In [1]: import numpy as np

In [2]: from numpy import linalg as LA

In [3]: np.set_printoptions(precision=2, suppress=True, linewidth=160)

In [4]: other = np.array([[4, -5, 5, 4],
   ...:     [-3, 0, 0, -5],
   ...:     [1, 3, 2, 4],
   ...:     [-5, 4, 3, 3],
   ...:     [1, 2, 3, 3]])

In [5]: W0 = other.T @ other

In [6]: W0
Out[6]: 
array([[ 52, -35,  10,  23],
       [-35,  54,  -1,  10],
       [ 10,  -1,  47,  46],
       [ 23,  10,  46,  75]])

In [7]: w, V = LA.eigh(W0)

In [8]: LA.svd(W0, compute_uv=False)
Out[8]: array([118.69,  83.92,  21.18,   4.21])

In [9]: LA.eigvalsh(W0 + -3 * np.eye(4))
Out[9]: array([  1.21,  18.18,  80.92, 115.69])

In [10]: np.round(V.T @ W0 @ V, 2) + 0
Out[10]: 
array([[  4.21,   0.  ,   0.  ,   0.  ],
       [  0.  ,  21.18,   0.  ,   0.  ],
       [  0.  ,   0.  ,  83.92,   0.  ],
       [  0.  ,   0.  ,   0.  , 118.69]])

In [11]: LA.eigvalsh(W0 @ W0)
Out[11]: array([   17.73,   448.56,  7043.18, 14086.53])

In [12]: np.allclose(W0 @ W0.T, W0.T @ W0)
Out[12]: True

In [13]: np.sort(np.abs(LA.eigvals(W0)))
Out[13]: array([  4.21,  21.18,  83.92, 118.69])

In [14]: W0 @ W0
Out[14]: 
array([[ 4558, -3490,  2083,  3031],
       [-3490,  4242,     9,   439],
       [ 2083,     9,  4426,  5832],
       [ 3031,   439,  5832,  8370]])

In [15]: (W0 - W0.T) / 2
Out[15]: 
array([[0., 0., 0., 0.],
       [0., 0., 0., 0.],
       [0., 0., 0., 0.],
       [0., 0., 0., 0.]])

In [16]: np.round(LA.det(W0), 2)
Out[16]: np.float64(888214.0)

In [17]: Q, Rm = LA.qr(W0)

In [18]: np.trace(Q @ Q.T)
Out[18]: np.float64(4.0)

In [19]: np.round(Q.T @ Q, 2) + 0
Out[19]: 
array([[1., 0., 0., 0.],
       [0., 1., 0., 0.],
       [0., 0., 1., 0.],
       [0., 0., 0., 1.]])

In [20]: other = np.array([[1, 0], [0, 2], [1, 0], [1, 2]])

In [21]: W0 @ other
Out[21]: 
array([[ 85, -24],
       [-26, 128],
       [103,  90],
       [144, 170]])

In [22]: np.vstack([W0, other.T]).shape
Out[22]: (6, 4)

In [23]: other @ W0
---------------------------------------------------------------------------
ValueError                                Traceback (most recent call last)
Cell In[23], line 1
----> 1 other @ W0

ValueError: matmul: Input operand 1 has a mismatch in its core dimension 0, with gufunc signature (n?,k),(k,m?)->(n?,m?) (size 4 is different from 2)

In [24]: other = LA.inv(W0)

In [25]: (np.abs(other) > 1e-9).astype(int)
Out[25]: 
array([[1, 1, 1, 1],
       [1, 1, 1, 1],
       [1, 1, 1, 1],
       [1, 1, 1, 1]])

In [26]: LA.det(W0) * other
Out[26]: 
array([[ 70391.,  55833.,  36587., -51471.],
       [ 55833.,  62065.,  35771., -47337.],
       [ 36587.,  35771.,  68859., -58223.],
       [-51471., -47337., -58223.,  69649.]])

In [27]: round(LA.cond(W0), 2)
Out[27]: np.float64(28.19)

In [28]: round(float(LA.slogdet(W0)[0]), 2)
Out[28]: 1.0

In [29]: Q, _ = LA.qr(np.array([[0.8, 2.0, 0.3], [0.9, -0.7, 0.3], [-0.2, 1.7, 0.7]]))

In [30]: V, _ = LA.qr(np.array([[0.9, -1.7, -0.8, 0.9],
    ...:     [-1.0, -0.3, 1.3, -0.8],
    ...:     [2.2, -1.0, -0.3, -1.1],
    ...:     [-0.7, -2.2, -0.5, 1.0]]))

In [31]: s = 20 * 0.9 ** np.arange(3)

In [32]: K = Q[:, :3] * s @ V[:3]

In [33]: K
Out[33]: 
array([[ 14.31,   5.45,  -9.15,   5.23],
       [ -4.97,   7.63,   0.49,  16.25],
       [ -6.27,  -5.72, -14.87,  -0.83]])

In [34]: other = np.array([[1, -7], [6, -7]])

In [35]: W2 = np.kron(other, K)

In [36]: LA.matrix_rank(W2)
Out[36]: np.int64(6)

In [37]: round(float(LA.norm(W2, 2)), 2), round(float(LA.norm(other, 2) * LA.norm(K, 2)), 2)
Out[37]: (223.8, 223.8)

In [38]: W2.shape
Out[38]: (6, 8)

In [39]: rng = np.random.default_rng(8)

In [40]: idx = rng.permutation(4)

In [41]: other = W0[:, idx] * rng.choice([-1, 1], 4)

In [42]: other
Out[42]: 
array([[ 23,  35, -10,  52],
       [ 10, -54,   1, -35],
       [ 46,   1, -47,  10],
       [ 75, -10, -46,  23]])

In [43]: U, _, vt = LA.svd(W0.T @ other)

In [44]: np.round(LA.lstsq(W0, other)[0], 2) + 0
Out[44]: 
array([[ 0.,  0.,  0.,  1.],
       [ 0., -1.,  0.,  0.],
       [ 0.,  0., -1.,  0.],
       [ 1.,  0.,  0.,  0.]])

In [45]: np.round(U @ vt, 2) + 0
Out[45]: 
array([[ 0.,  0.,  0.,  1.],
       [ 0., -1.,  0.,  0.],
       [ 0.,  0., -1.,  0.],
       [ 1.,  0.,  0.,  0.]])

In [46]: other = np.array([[1, 1, 1], [0, 0, 1], [2, 2, 2], [1, 1, 2]])

In [47]: LA.matrix_rank(np.vstack([K, other.T]))
Out[47]: np.int64(4)

In [48]: other.T @ K.T
Out[48]: 
array([[  1.24,  12.27, -36.83],
       [  1.24,  12.27, -36.83],
       [ 11.92,  36.15, -43.38]])

In [49]: np.einsum("ik,kj->ji", K, other)
Out[49]: 
array([[  1.24,  12.27, -36.83],
       [  1.24,  12.27, -36.83],
       [ 11.92,  36.15, -43.38]])

In [50]: np.einsum("ij,ij->i", K, K)
Out[50]: array([345.42, 347.32, 293.69])

In [51]: K @ other
Out[51]: 
array([[  1.24,   1.24,  11.92],
       [ 12.27,  12.27,  36.15],
       [-36.83, -36.83, -43.38]])

In [52]: w1 = np.array([[3, -2, -2, 0, 0],
    ...:     [-1, -2, 2, -2, -3],
    ...:     [3, 3, 2, 1, 1],
    ...:     [-2, 3, 0, 2, 2]])

In [53]: coef = np.array([4, -1, -1, -4, -3])

In [54]: hid = np.maximum(K @ w1 + coef, 0)

In [55]: hid
Out[55]: 
array([[ 3.56,  0.  ,  0.  ,  0.  ,  0.  ],
       [ 0.  , 43.92, 25.2 , 13.73,  7.1 ],
       [ 0.  ,  0.  ,  0.  ,  0.  ,  0.  ]])

In [56]: W2 = np.array([[-2, 2, -2], [0, 1, -3], [0, 1, 2], [2, 3, -2], [-2, -3, 3]])

In [57]: (hid @ W2).round(6).argmax(axis=1)
Out[57]: array([1, 1, 0])

In [58]: hid @ W2
Out[58]: 
array([[ -7.13,   7.13,  -7.13],
       [ 13.27,  89.01, -87.52],
       [  0.  ,   0.  ,   0.  ]])

In [59]: F = np.load("arr.npy")

In [60]: F
Out[60]: 
array([[ 2, -3,  2, -2],
       [-2, -2,  2, -3],
       [-3,  1,  0,  0],
       [ 1,  3, -2,  0],
       [ 3,  0,  2, -1],
       [ 0,  1, -3,  1]])

In [61]: U, s, vt = LA.svd(F, full_matrices=False)

In [62]: np.round(U.T @ U, 2) + 0
Out[62]: 
array([[1., 0., 0., 0.],
       [0., 1., 0., 0.],
       [0., 0., 1., 0.],
       [0., 0., 0., 1.]])

In [63]: np.abs(U[:, 0]).round(6).argmax()
Out[63]: np.int64(0)

In [64]: s
Out[64]: array([7.37, 5.14, 2.5 , 1.99])

In [65]: U.shape, s.shape, vt.shape
Out[65]: ((6, 4), (4,), (4, 4))

In [66]: np.round(np.sqrt((s ** 2).sum()), 2), np.round(LA.norm(F), 2)
Out[66]: (np.float64(9.54), np.float64(9.54))

In [67]: np.round(U.T @ F @ vt.T, 2) + 0
Out[67]: 
array([[7.37, 0.  , 0.  , 0.  ],
       [0.  , 5.14, 0.  , 0.  ],
       [0.  , 0.  , 2.5 , 0.  ],
       [0.  , 0.  , 0.  , 1.99]])

In [68]: np.cumsum(s ** 2) / np.sum(s ** 2)
Out[68]: array([0.6 , 0.89, 0.96, 1.  ])

In [69]: np.round(vt @ vt.T, 2) + 0
Out[69]: 
array([[1., 0., 0., 0.],
       [0., 1., 0., 0.],
       [0., 0., 1., 0.],
       [0., 0., 0., 1.]])

In [70]: other = F / LA.norm(F, axis=1, keepdims=True)

In [71]: gram = other @ other.T

In [72]: LA.norm(other, axis=1)
Out[72]: array([1., 1., 1., 1., 1., 1.])

In [73]: round(float(np.degrees(np.arccos(np.clip(gram[1, 5], -1, 1)))), 2)
Out[73]: 136.36

In [74]: (np.abs(gram) > 0.9).astype(int)
Out[74]: 
array([[1, 0, 0, 0, 0, 0],
       [0, 1, 0, 0, 0, 0],
       [0, 0, 1, 0, 0, 0],
       [0, 0, 0, 1, 0, 0],
       [0, 0, 0, 0, 1, 0],
       [0, 0, 0, 0, 0, 1]])

In [75]: gram.round(2) + 0
Out[75]: 
array([[ 1.  ,  0.57, -0.62, -0.64,  0.7 , -0.72],
       [ 0.57,  1.  ,  0.28, -0.7 ,  0.06, -0.72],
       [-0.62,  0.28,  1.  ,  0.  , -0.76,  0.1 ],
       [-0.64, -0.7 ,  0.  ,  1.  , -0.07,  0.73],
       [ 0.7 ,  0.06, -0.76, -0.07,  1.  , -0.56],
       [-0.72, -0.72,  0.1 ,  0.73, -0.56,  1.  ]])

In [76]: gram = F.T @ F

In [77]: np.trace(gram), (F ** 2).sum()
Out[77]: (np.int64(91), np.int64(91))

In [78]: LA.eigvalsh(gram)[::-1]
Out[78]: array([54.33, 26.46,  6.23,  3.97])

In [79]: np.allclose(gram, gram.T)
Out[79]: True

In [80]: gram
Out[80]: 
array([[ 27,  -2,   4,  -1],
       [ -2,  24, -19,  13],
       [  4, -19,  25, -15],
       [ -1,  13, -15,  15]])

In [81]: hat = np.triu(np.array([[-5, -4, 2, 5], [2, 4, 2, 5], [-2, 4, 4, -3], [4, -3, 5, 0]]), 1) + np.eye(4)

In [82]: other = hat @ gram @ LA.inv(hat)

In [83]: LA.matrix_rank(other)
Out[83]: np.int64(4)

In [84]: hat @ gram - gram @ hat
Out[84]: 
array([[  11.,   39.,    1., -120.],
       [   3.,   19.,  -69., -122.],
       [   3.,  -23.,   75.,  105.],
       [   0.,   -4.,  -24., -105.]])

In [85]: w, V = LA.eigh(W0)

In [86]: x0 = np.array([-7, 4, 2, -6])

In [87]: V * np.sqrt(w) @ V.T
Out[87]: 
array([[ 6.38, -2.83,  0.24,  1.8 ],
       [-2.83,  6.68, -0.32,  1.13],
       [ 0.24, -0.32,  5.96,  3.36],
       [ 1.8 ,  1.13,  3.36,  7.69]])

In [88]: x0 @ W0 @ x0
Out[88]: np.int64(8312)

In [89]: V * np.abs(w) @ V.T
Out[89]: 
array([[ 52., -35.,  10.,  23.],
       [-35.,  54.,  -1.,  10.],
       [ 10.,  -1.,  47.,  46.],
       [ 23.,  10.,  46.,  75.]])

In [90]: idx = rng.integers(0, 3, 6)

In [91]: X = np.array([[2, -4, -5, -2, -5, -4],
    ...:     [0, 0, 2, 5, 5, 4],
    ...:     [-4, -4, -2, 2, -2, -1],
    ...:     [2, 1, 2, -2, 5, 5],
    ...:     [3, 0, -1, 3, 4, -1],
    ...:     [-4, -4, -4, 1, 5, 3]]) * (idx[:, None] == idx)

In [92]: X
Out[92]: 
array([[ 2,  0, -5,  0,  0,  0],
       [ 0,  0,  0,  0,  5,  4],
       [-4,  0, -2,  0,  0,  0],
       [ 0,  0,  0, -2,  0,  0],
       [ 0,  0,  0,  0,  4, -1],
       [ 0, -4,  0,  0,  5,  3]])

In [93]: np.flatnonzero(LA.matrix_power((X != 0) + (X.T != 0) + np.eye(6), 6)[5])
Out[93]: array([1, 4, 5])

In [94]: X @ X
Out[94]: 
array([[ 24,   0,   0,   0,   0,   0],
       [  0, -16,   0,   0,  40,   7],
       [  0,   0,  24,   0,   0,   0],
       [  0,   0,   0,   4,   0,   0],
       [  0,   4,   0,   0,  11,  -7],
       [  0, -12,   0,   0,  15, -12]])

In [95]: (X != 0).astype(int)
Out[95]: 
array([[1, 0, 1, 0, 0, 0],
       [0, 0, 0, 0, 1, 1],
       [1, 0, 1, 0, 0, 0],
       [0, 0, 0, 1, 0, 0],
       [0, 0, 0, 0, 1, 1],
       [0, 1, 0, 0, 1, 1]])

In [96]: Q, Rm = LA.qr(X)

In [97]: np.round(Q.T @ Q, 2) + 0
Out[97]: 
array([[1., 0., 0., 0., 0., 0.],
       [0., 1., 0., 0., 0., 0.],
       [0., 0., 1., 0., 0., 0.],
       [0., 0., 0., 1., 0., 0.],
       [0., 0., 0., 0., 1., 0.],
       [0., 0., 0., 0., 0., 1.]])

In [98]: Q.shape, Rm.shape
Out[98]: ((6, 6), (6, 6))

In [99]: np.abs(np.diag(Rm))
Out[99]: array([4.47, 4.  , 5.37, 2.  , 6.4 , 3.28])

In [100]: Q @ Rm
Out[100]: 
array([[ 2.,  0., -5.,  0.,  0.,  0.],
       [ 0.,  0.,  0.,  0.,  5.,  4.],
       [-4.,  0., -2.,  0.,  0.,  0.],
       [ 0.,  0.,  0., -2.,  0.,  0.],
       [ 0.,  0.,  0.,  0.,  4., -1.],
       [ 0., -4.,  0.,  0.,  5.,  3.]])

In [101]: round(float(abs(Rm[0, 0])), 2), np.round(LA.norm(X[:, 0]), 2)
Out[101]: (4.47, np.float64(4.47))

In [102]: Rm
Out[102]: 
array([[-4.47,  0.  ,  0.45,  0.  ,  0.  ,  0.  ],
       [ 0.  , -4.  ,  0.  ,  0.  ,  5.  ,  3.  ],
       [ 0.  ,  0.  , -5.37,  0.  ,  0.  ,  0.  ],
       [ 0.  ,  0.  ,  0.  , -2.  ,  0.  ,  0.  ],
       [ 0.  ,  0.  ,  0.  ,  0.  , -6.4 , -2.5 ],
       [ 0.  ,  0.  ,  0.  ,  0.  ,  0.  ,  3.28]])
